% ipython --no-banner

In [1]: import numpy as np

In [2]: from numpy import linalg as LA

In [3]: np.set_printoptions(precision=2, suppress=True, linewidth=140, floatmode="fixed")

In [4]: A = np.load("m.npy")

In [5]: A
Out[5]: 
array([[1.00, 0.00, 0.00, 0.00],
       [0.00, 2.00, 0.00, 0.00],
       [0.00, 0.00, 0.00, 1.00],
       [0.00, 0.00, 0.00, 3.00]])

In [6]: LA.matrix_rank(A, rtol=0.1)
Out[6]: np.int64(3)

In [7]: [round(float(x), 2) for x in LA.svd(A, compute_uv=False)[:3]]
Out[7]: [3.16, 2.0, 1.0]

In [8]: np.argsort(-LA.norm(A, axis=0).round(6), kind="stable")[:3]
Out[8]: array([3, 1, 0])

In [9]: LA.lstsq(A[:-1].T, A[-1])[2]
Out[9]: np.int32(3)

In [10]: A @ LA.pinv(A) @ A
Out[10]: 
array([[1.00, 0.00, 0.00, 0.00],
       [0.00, 2.00, 0.00, 0.00],
       [0.00, 0.00, 0.00, 1.00],
       [0.00, 0.00, 0.00, 3.00]])

In [11]: np.allclose(A[:-1].T @ LA.lstsq(A[:-1].T, A[-1])[0], A[-1])
Out[11]: True

In [12]: E = np.loadtxt("run1.csv", delimiter=",")

In [13]: E
Out[13]: 
array([[3.00, 0.00, 0.00, 0.00, 0.00, 0.00],
       [0.00, 3.00, 0.00, 0.00, 2.00, 2.00],
       [0.00, 0.00, 3.00, 2.00, 0.00, 0.00],
       [0.00, 0.00, 2.00, 3.00, 0.00, 0.00],
       [0.00, 2.00, 0.00, 0.00, 3.00, 2.00],
       [0.00, 2.00, 0.00, 0.00, 2.00, 3.00]])

In [14]: (E != 0).astype(int)
Out[14]: 
array([[1, 0, 0, 0, 0, 0],
       [0, 1, 0, 0, 1, 1],
       [0, 0, 1, 1, 0, 0],
       [0, 0, 1, 1, 0, 0],
       [0, 1, 0, 0, 1, 1],
       [0, 1, 0, 0, 1, 1]])

In [15]: np.flatnonzero(LA.matrix_power((E != 0) + (E.T != 0) + np.eye(6), 6)[2])
Out[15]: array([2, 3])

In [16]: np.round(LA.det(E), 2)
Out[16]: np.float64(105.0)

In [17]: E @ E
Out[17]: 
array([[ 9.00,  0.00,  0.00,  0.00,  0.00,  0.00],
       [ 0.00, 17.00,  0.00,  0.00, 16.00, 16.00],
       [ 0.00,  0.00, 13.00, 12.00,  0.00,  0.00],
       [ 0.00,  0.00, 12.00, 13.00,  0.00,  0.00],
       [ 0.00, 16.00,  0.00,  0.00, 17.00, 16.00],
       [ 0.00, 16.00,  0.00,  0.00, 16.00, 17.00]])
